$ python -q
>>> import numpy as np
>>> import numpy.linalg as la
>>> np.set_printoptions(precision=3, suppress=True, linewidth=120)
>>> M = np.load("run10.npy")
>>> print(M)
[[-1.486  0.273 -0.872  0.098]
 [ 0.094 -2.516  0.205  0.011]
 [-0.246 -1.666 -0.31  -0.228]
 [-0.039 -0.471  0.423  0.025]
 [ 0.338 -3.677  0.984  0.122]
 [-0.915 -1.605 -0.37  -0.005]
 [ 0.755  2.485 -0.86   0.008]
 [ 0.376  1.003 -0.783 -0.386]
 [-0.694  1.017  0.793  0.553]
 [ 1.609  1.719 -0.666  0.231]
 [-1.318 -2.602 -0.845 -0.663]
 [-1.028  2.108 -1.134  0.341]]
>>> x = np.array([1, 2, 2, 9])
>>> rhs = M @ x
>>> print(rhs)
[ -1.802  -4.429  -6.25    0.09   -3.95   -4.91    4.077  -2.658   7.903   5.794 -14.179   3.989]
>>> print(np.round(la.pinv(M) @ M, 3) + 0)
[[1. 0. 0. 0.]
 [0. 1. 0. 0.]
 [0. 0. 1. 0.]
 [0. 0. 0. 1.]]
>>> print(la.solve(M.T @ M, M.T @ rhs))
[1. 2. 2. 9.]
>>> rng = np.random.default_rng(73388)
>>> rhs = rhs + 0.3 * rng.normal(size=12)
>>> print(rhs)
[ -2.083  -4.68   -6.032   0.262  -4.11   -5.045   3.993  -2.286   7.926   4.976 -14.154   3.958]
>>> coef, *_ = la.lstsq(M, rhs)
>>> print(np.round(M.T @ (rhs - M @ coef), 3) + 0)
[0. 0. 0. 0.]
>>> print([round(float(la.norm(la.solve(M.T @ M + lam * np.eye(4), M.T @ rhs))), 2) for lam in (0, 1, 10, 100)])
[8.69, 5.31, 2.65, 0.82]
>>> print(coef)
[0.804 2.128 2.38  8.048]
>>> print(coef.round())
[1. 2. 2. 8.]
>>> O, R = la.qr(M)
>>> print(O @ R)
[[-1.486  0.273 -0.872  0.098]
 [ 0.094 -2.516  0.205  0.011]
 [-0.246 -1.666 -0.31  -0.228]
 [-0.039 -0.471  0.423  0.025]
 [ 0.338 -3.677  0.984  0.122]
 [-0.915 -1.605 -0.37  -0.005]
 [ 0.755  2.485 -0.86   0.008]
 [ 0.376  1.003 -0.783 -0.386]
 [-0.694  1.017  0.793  0.553]
 [ 1.609  1.719 -0.666  0.231]
 [-1.318 -2.602 -0.845 -0.663]
 [-1.028  2.108 -1.134  0.341]]
>>> print(R)
[[ 3.132  1.784  0.562  0.105]
 [ 0.     6.686 -1.184  0.415]
 [ 0.     0.     2.211  0.591]
 [ 0.     0.     0.     0.78 ]]
>>> print(np.trace(O @ O.T))
4.0
>>> print(np.allclose(R.T @ R, M.T @ M))
True
>>> out = np.array([[-3, -2], [-1, -3], [2, -2], [-1, 3]])
>>> print(la.matrix_rank(R @ out))
2
>>> print(np.einsum("ik,kj->ji", R, out))
[[-10.16   -9.469   3.832  -0.78 ]
 [-12.425 -16.444  -2.651   2.341]]
>>> print(np.vstack([R, out.T]).shape)
(6, 4)
>>> print(np.einsum("ik,kj->ij", R, out))
[[-10.16  -12.425]
 [ -9.469 -16.444]
 [  3.832  -2.651]
 [ -0.78    2.341]]
>>> print(R @ out)
[[-10.16  -12.425]
 [ -9.469 -16.444]
 [  3.832  -2.651]
 [ -0.78    2.341]]
>>> Xs = M - M.mean(axis=0)
>>> vecs = la.svd(Xs)[2][:3]
>>> out = Xs - Xs @ vecs.T @ vecs
>>> print(np.round(np.cov(Xs @ vecs.T, rowvar=False), 3) + 0)
[[4.436 0.    0.   ]
 [0.    0.859 0.   ]
 [0.    0.    0.365]]
>>> print(np.round(la.norm(out) / la.norm(Xs), 3))
0.076
>>> F = np.load("test7.npy")
>>> print(F)
[[0 1 1]
 [1 0 1]
 [1 1 0]]
>>> # equal to its transpose
>>> out = np.array([[1, 3], [0, 3], [3, 0]])
>>> print(la.matrix_rank(np.vstack([F, out.T])))
3
>>> print(np.einsum("ij->j", F))
[2 2 2]
>>> print(F @ out)
[[3 3]
 [4 3]
 [1 6]]
>>> print(np.einsum("ij,ij->i", F, F))
[2 2 2]
>>> print(np.vstack([F, out.T]).shape)
(5, 3)
>>> print(np.einsum("ik,kj->ij", F, out))
[[3 3]
 [4 3]
 [1 6]]
>>> x = np.array([1, -2, -1, -1])
>>> rhs = M @ x
>>> coef, lr = np.zeros(4), 1 / la.norm(M, 2) ** 2
>>> for i in range(30):
...     coef -= lr * M.T @ (M @ coef - rhs)
...     if i % 5 == 0: print(i, round(la.norm(M @ coef - rhs), 3))
... 
0 3.872
5 2.349
10 1.462
15 0.923
20 0.594
25 0.397
>>> print(coef)
[ 0.969 -2.009 -0.98  -0.734]
>>> u, g = F[0], F[1]
>>> print(u @ g)
1
>>> print(u @ u)
2
>>> p = (u @ g) / (u @ u) * u
>>> print((g - p) @ u)
0.0
>>> print(g - p)
[ 1.  -0.5  0.5]
>>> print(la.matrix_rank(np.outer(u, g)))
1
>>> feats = np.load("mat.npy")
>>> print(feats)
[[-1  0  0]
 [ 2 -2  0]
 [ 1 -2 -3]]
>>> # triangular, det is the product of the diagonal
>>> vals, vecs = la.eig(feats)
>>> print(np.sort(la.eigvals(la.inv(feats))))
[-1.    -0.5   -0.333]
>>> print(np.sort(la.eigvals(feats.T)))
[-3. -2. -1.]
>>> out = la.inv(feats)
>>> print(np.allclose(out, feats.T))
False
>>> print(out)
[[-1.     0.     0.   ]
 [-1.    -0.5   -0.   ]
 [ 0.333  0.333 -0.333]]
>>> print(np.round(la.cond(feats), 3))
6.438
>>> print(la.inv(out))
[[-1. -0. -0.]
 [ 2. -2. -0.]
 [ 1. -2. -3.]]
>>> x = np.array([-5, 4, 0])
>>> rhs = feats @ x
>>> coef, lr = np.zeros(3), 1 / la.norm(feats, 2) ** 2
>>> for i in range(12):
...     coef -= lr * feats.T @ (feats @ coef - rhs)
...     if i % 2 == 0: print(i, round(la.norm(feats @ coef - rhs), 3))
... 
0 6.44
2 3.537
4 1.944
6 1.072
8 0.597
10 0.341
>>> print(coef)
[-4.825  4.098  0.033]
>>> X = np.array([[-1.5, 0.6, 0.4, 1.2, -0.8],
...     [0.0, -1.1, -3.3, -0.2, -0.4],
...     [0.5, 2.0, 0.2, -0.8, 2.0],
...     [-0.5, -1.0, -0.8, -0.7, 0.7]])
>>> print(X)
[[-1.5  0.6  0.4  1.2 -0.8]
 [ 0.  -1.1 -3.3 -0.2 -0.4]
 [ 0.5  2.   0.2 -0.8  2. ]
 [-0.5 -1.  -0.8 -0.7  0.7]]
>>> print(la.norm(X, axis=1).argmax())
1
>>> print(np.round(la.norm(X[3], 1), 3), round(la.norm(X[3], np.inf), 3))
3.7 1.0
